$ python -q
>>> import numpy as np
>>> import numpy.linalg as la
>>> np.set_printoptions(precision=2, suppress=True, linewidth=100)
>>> J = np.loadtxt("layer6.csv", delimiter=",")
>>> print(J)
[[-9.  5.  7. -8.  9.]
 [ 5. -9.  5.  7. -8.]
 [ 7.  5. -9.  5.  7.]
 [-8.  7.  5. -9.  5.]
 [ 9. -8.  7.  5. -9.]]
>>> ev, vecs = la.eigh(J)
>>> vec = np.array([2, 3, 3, 3, 0])
>>> print(vecs * np.abs(ev) @ vecs.T)
[[13.24 -4.32 -2.82  8.68 -4.76]
 [-4.32 10.19 -3.52 -5.81  8.68]
 [-2.82 -3.52 13.72 -3.52 -2.82]
 [ 8.68 -5.81 -3.52 10.19 -4.32]
 [-4.76  8.68 -2.82 -4.32 13.24]]
>>> print(vec @ J @ vec)
75.0
>>> print(la.eigvalsh(J[1:, 1:]))
[-24.15 -14.3   -0.7    3.15]
>>> print(np.abs(J).sum(axis=1).max(), round(np.abs(ev).max(), 2))
38.0 30.04
>>> print((np.sign(vecs[:, -1].round(6)) == np.sign(vecs[0, -1].round(6))).astype(int))
[1 1 1 1 1]
>>> Y = np.array([[3, 1], [2, 5]])
>>> F = np.tile(Y, (2, 2))
>>> print(F)
[[3 1 3 1]
 [2 5 2 5]
 [3 1 3 1]
 [2 5 2 5]]
>>> rank = la.matrix_rank(F)
>>> print(rank)
2
>>> ns = la.svd(F)[2][rank:].T
>>> print([int(la.matrix_rank(F[:i])) for i in range(1, len(F) + 1)])
[1, 2, 2, 2]
>>> print([int(la.matrix_rank(F[:, :j + 1])) for j in range(4)])
[1, 2, 2, 2]
>>> print(ns.shape)
(4, 2)
>>> print(F @ F)
[[22 16 22 16]
 [32 54 32 54]
 [22 16 22 16]
 [32 54 32 54]]
>>> print((F + F.T) / 2)
[[3.  1.5 3.  1.5]
 [1.5 5.  1.5 5. ]
 [3.  1.5 3.  1.5]
 [1.5 5.  1.5 5. ]]
>>> print((F - F.T) / 2)
[[ 0.  -0.5  0.  -0.5]
 [ 0.5  0.   0.5  0. ]
 [ 0.  -0.5  0.  -0.5]
 [ 0.5  0.   0.5  0. ]]
>>> print(np.allclose(F, F.T))
False
>>> print(np.allclose(F @ F.T, F.T @ F))
False
>>> left, sigma, Vt = la.svd(F)
>>> vecs = Vt[:(sigma > 1e-8).sum()]
>>> rng = np.random.default_rng(91)
>>> vec = F[3] + -2 * F[1] + rng.integers(2) * np.eye(4)[3]
>>> print(vec)
[-2. -5. -2. -4.]
>>> print(np.diag(vecs.T @ vecs))
[0.5 0.5 0.5 0.5]
>>> labels = rng.permutation(4)
>>> print(labels)
[0 1 3 2]
>>> Y = F[labels][:, labels]
>>> print(np.round(np.sort(np.abs(la.eigvals(Y))), 2) + 0)
[ 0.    0.    4.54 11.46]
>>> print(np.trace(Y))
16
>>> print(round(float(la.det(Y)), 2), round(la.det(F[labels]), 2))
0.0 0.0
>>> print(np.diag(Y))
[3 5 5 3]
>>> Y = F / la.norm(F, axis=1, keepdims=True)
>>> gram = Y @ Y.T
>>> print(la.norm(Y, axis=1))
[1. 1. 1. 1.]
>>> print(round(float(np.degrees(np.arccos(np.clip(gram[0, 3], -1, 1)))), 2))
49.76
>>> print(np.argwhere(np.triu(np.abs(gram) > 0.95, 1)))
[[0 2]
 [1 3]]
>>> print(gram)
[[1.   0.65 1.   0.65]
 [0.65 1.   0.65 1.  ]
 [1.   0.65 1.   0.65]
 [0.65 1.   0.65 1.  ]]
>>> E = np.array([[0.0, 0.2, 0.4],
...     [1.3, -1.7, 2.0],
...     [-1.5, -0.3, 1.0],
...     [0.6, -0.1, -0.1]])
>>> E[:, 0] *= 5
>>> print(E)
[[ 0.   0.2  0.4]
 [ 6.5 -1.7  2. ]
 [-7.5 -0.3  1. ]
 [ 3.  -0.1 -0.1]]
>>> left, sigma, Vt = la.svd(E, full_matrices=False)
>>> print(np.round(Vt @ Vt.T, 2) + 0)
[[1. 0. 0.]
 [0. 1. 0.]
 [0. 0. 1.]]
>>> print(np.cumsum(sigma ** 2) / np.sum(sigma ** 2))
[0.94 1.   1.  ]
>>> print(round(np.sqrt((sigma ** 2).sum()), 2), np.round(la.norm(E), 2))
10.76 10.76
>>> print(sigma / sigma[0])
[1.   0.25 0.04]
>>> print(sigma)
[10.42  2.64  0.39]
>>> P = E @ la.solve(E.T @ E, E.T)
>>> print(np.round(P @ E[:, 0], 2) + 0)
[ 0.   6.5 -7.5  3. ]
>>> print(P.round(2) + 0)
[[ 1.    0.   -0.01 -0.03]
 [ 0.    0.99  0.03  0.1 ]
 [-0.01  0.03  0.92 -0.28]
 [-0.03  0.1  -0.28  0.1 ]]
>>> print(np.round(la.eigvalsh(P), 2) + 0)
[0. 1. 1. 1.]
>>> print(np.allclose(P @ P, P))
True
>>> print(np.round(np.trace(P), 2))
3.0
>>> ev, vecs = la.eigh(P)
>>> print(np.round(la.eigvalsh(P @ P), 2) + 0)
[0. 1. 1. 1.]
>>> print(np.unique(ev.round(6) + 0, return_counts=True)[1])
[1 3]
>>> print(np.round(vecs.T @ vecs, 2) + 0)
[[1. 0. 0. 0.]
 [0. 1. 0. 0.]
 [0. 0. 1. 0.]
 [0. 0. 0. 1.]]
>>> Y = np.c_[E[:, :2] @ np.array([[1, 1], [2, 1]]), np.array([9, 6, 9, 9])]
>>> print(Y)
[[ 0.4  0.2  9. ]
 [ 3.1  4.8  6. ]
 [-8.1 -7.8  9. ]
 [ 2.8  2.9  9. ]]
>>> print(np.round(la.lstsq(E, Y[:, 0])[0], 2) + 0)
[1. 2. 0.]
>>> print(la.matrix_rank(Y))
3
>>> print(np.round(la.norm(Y - E @ la.lstsq(E, Y)[0], axis=0), 2) + 0)
[ 0.    0.   10.82]
>>> print(la.matrix_rank(np.c_[E, Y]))
4
>>> Y = E / np.sqrt((E ** 2).mean(axis=1, keepdims=True))
>>> print(la.matrix_rank(Y) == la.matrix_rank(E))
True
>>> print(la.norm(Y, axis=1))
[1.73 1.73 1.73 1.73]
>>> arr = np.array([[-2, 0, 1, -1], [-1, 0, 0, -1], [1, 1, -1, 1], [-1, -1, -1, -2]])
>>> print(arr)
[[-2  0  1 -1]
 [-1  0  0 -1]
 [ 1  1 -1  1]
 [-1 -1 -1 -2]]
>>> vec = np.array([-1, 2, 1, -2])
>>> y = arr @ vec
>>> coef, lr = np.zeros(4), 1 / la.norm(arr, 2) ** 2
>>> for i in range(5):
...     coef -= lr * arr.T @ (arr @ coef - y)
...     if i % 1 == 0: print(i, round(la.norm(arr @ coef - y), 2))
... 
0 2.04
1 1.74
2 1.52
3 1.36
4 1.23
>>> print(coef)
[-1.51  0.16  0.6  -0.81]
>>> print(round(la.cond(arr), 2))
27.61
>>> W1 = np.array([[2, 1], [0, 3], [2, 3]])
>>> coef = np.array([1, 1])
>>> hid = np.maximum(E @ W1 + coef, 0)
>>> print((hid > 0).mean(axis=0))
[0.75 0.75]
>>> print((hid > 0).astype(int))
[[1 1]
 [1 1]
 [0 0]
 [1 1]]
>>> basis = np.array([[-1, -3, -3], [2, -2, 3]])
>>> print(W1 @ basis)
[[  0  -8  -3]
 [  6  -6   9]
 [  4 -12   3]]
>>> print((hid @ basis).round(6).argmax(axis=1))
[0 0 0 0]
>>> Y = la.inv(arr)
>>> print(round(float(la.cond(arr)), 2))
27.61
>>> print(Y)
[[-2.  3. -1. -1.]
 [-1.  3.  0. -1.]
 [-1.  2. -1. -1.]
 [ 2. -4.  1.  1.]]
>>> print((np.abs(Y) > 1e-9).astype(int))
[[1 1 1 1]
 [1 1 0 1]
 [1 1 1 1]
 [1 1 1 1]]
>>> print(round(float(la.slogdet(arr)[0]), 2))
-1.0
>>> print(Y @ Y)
[[ 0.  5.  2. -1.]
 [-3. 10.  0. -3.]
 [-1.  5.  1. -1.]
 [ 1. -8. -2.  2.]]
>>> print(np.allclose(Y, Y.T))
False
>>> print((Y - Y.T) / 2)
[[ 0.   2.   0.  -1.5]
 [-2.   0.  -1.   1.5]
 [ 0.   1.   0.  -1. ]
 [ 1.5 -1.5  1.   0. ]]
>>> print(la.matrix_power(Y, 3))
[[ -9.  23.  -3.  -8.]
 [-10.  33.   0. -10.]
 [ -6.  18.  -1.  -6.]
 [ 12. -33.   3.  11.]]
>>> M = np.load("data.npy")
>>> print(M)
[[ 1  0  0  0]
 [ 2  1  0  0]
 [-3  3  1  0]
 [ 1 -3  3  1]]
>>> labels = rng.permutation(4)
>>> print(labels)
[3 0 1 2]
>>> Y = M[labels][:, labels]
>>> print(Y)
[[ 1  1 -3  3]
 [ 0  1  0  0]
 [ 0  2  1  0]
 [ 0 -3  3  1]]
>>> print(np.sort(np.abs(la.eigvals(Y))))
[1. 1. 1. 1.]
>>> print(round(la.det(Y), 2), round(la.det(M[labels]), 2))
1.0 -1.0
>>> vec = np.array([-3, -1, -1, -2])
>>> y = Y @ vec
>>> coef, lr = np.zeros(4), 1 / la.norm(Y, 2) ** 2
>>> for i in range(6):
...     coef -= lr * Y.T @ (Y @ coef - y)
...     if i % 1 == 0: print(i, round(la.norm(Y @ coef - y), 2))
... 
0 5.25
1 4.21
2 3.49
3 2.95
4 2.52
5 2.16
>>> print(coef)
[-0.52 -0.5  -0.21 -1.98]
>>> q = E.astype(float).copy()
>>> for j in range(3):
...     q[:, j] -= q[:, :j] @ (q[:, :j].T @ q[:, j])
...     q[:, j] /= la.norm(q[:, j])
... 
>>> print(np.round(q.T @ E, 2) + 0)
[[10.37 -0.88  0.5 ]
 [ 0.    1.5  -2.11]
 [ 0.    0.    0.69]]
>>> print(np.round(q.T @ q, 2) + 0)
[[1. 0. 0.]
 [0. 1. 0.]
 [0. 0. 1.]]
>>> data = np.load("w.npy")
>>> print(data)
[[ 5  2  8]
 [ 0  0  0]
 [ 1  4 -1]
 [ 2  4  4]
 [ 2  4  4]
 [ 4  2  3]
 [ 1  4 -1]
 [ 0  0  0]
 [ 4  2  3]
 [ 0  0  0]
 [ 4  2  3]]
>>> Y = data + rng.integers(-2, 3, (11, 1)) @ rng.integers(-2, 3, (1, 3))
>>> print(Y)
[[ 7  2  9]
 [ 0  0  0]
 [-3  4 -3]
 [ 6  4  6]
 [-2  4  2]
 [ 0  2  1]
 [ 3  4  0]
 [-4  0 -2]
 [ 0  2  1]
 [ 0  0  0]
 [ 6  2  4]]
>>> print(np.abs(Y - data).sum(axis=1))
[3 0 6 6 6 6 3 6 6 0 3]
>>> r0 = np.array([1, -2, -3])
>>> print(np.polyval(r0, Y[0]))
[32 -3 60]
>>> print(np.array([np.convolve(row, r0, "same") for row in Y]))
[[-12 -16 -24]
 [  0   0   0]
 [ 10  -2  -6]
 [ -8 -20 -24]
 [  8   0 -16]
 [  2  -3  -8]
 [ -2 -17 -12]
 [  8  10   4]
 [  2  -3  -8]
 [  0   0   0]
 [-10 -18 -14]]
